In [1]: import numpy as np

In [2]: np.set_printoptions(precision=2, suppress=True, linewidth=140)

In [3]: X = np.loadtxt("block2.csv", delimiter=",")

In [4]: X
Out[4]: 
array([[ 0.2, -0.7, -1.7, -1.2],
       [ 2.4,  3.1, -2.1, -0.2],
       [-1.1, -1.1, -1. , -0.2],
       [ 0.6,  1.4,  1.9,  0. ]])

In [5]: out = np.linalg.inv(X)

In [6]: round(float(np.linalg.det(X) * np.linalg.det(out)), 2)
Out[6]: 1.0

In [7]: np.round(X @ out, 2) + 0
Out[7]: 
array([[1., 0., 0., 0.],
       [0., 1., 0., 0.],
       [0., 0., 1., 0.],
       [0., 0., 0., 1.]])

In [8]: round(np.linalg.cond(X), 2)
Out[8]: np.float64(11.04)

In [9]: np.allclose(out, X.T)
Out[9]: False

In [10]: w1 = np.array([[0, 2, 1, 0, 3, 0],
    ...:     [0, 0, 1, 1, 2, 1],
    ...:     [3, 2, 1, 0, 3, 1],
    ...:     [3, 1, 0, 0, 2, 2]])

In [11]: coef = np.array([-2, 0, 1, -2, -2, 1])

In [12]: H = np.maximum(X @ w1 + coef, 0)

In [13]: np.linalg.matrix_rank(H)
Out[13]: np.int64(2)

In [14]: cent = np.array([[3, -2, -3],
    ...:     [-2, 3, -1],
    ...:     [2, 0, -2],
    ...:     [-2, 1, 1],
    ...:     [1, 0, 3],
    ...:     [0, 0, 1]])

In [15]: H @ cent
Out[15]: 
array([[ 0. ,  0. ,  0. ],
       [10.5,  2.3,  7.6],
       [ 0. ,  0. ,  0. ],
       [19.2,  7.6,  3.3]])

In [16]: w1 @ cent
Out[16]: 
array([[ 1,  6,  5],
       [ 2,  1,  6],
       [10,  0, -3],
       [ 9, -3, -2]])

In [17]: mat = np.loadtxt("sample6.csv", delimiter=",")

In [18]: mat
Out[18]: 
array([[ 0.,  0.,  0.],
       [ 2., -1.,  0.],
       [-2.,  0.,  2.]])

In [19]: proj = np.triu(np.array([[3, 3, 0], [2, 4, 2], [5, 2, 0]]), 1) + np.eye(3)

In [20]: out = proj @ mat @ np.linalg.inv(proj)

In [21]: np.linalg.matrix_rank(out)
Out[21]: np.int64(2)

In [22]: np.round(np.poly(out), 2) + 0
Out[22]: array([ 1., -1., -2.,  0.])
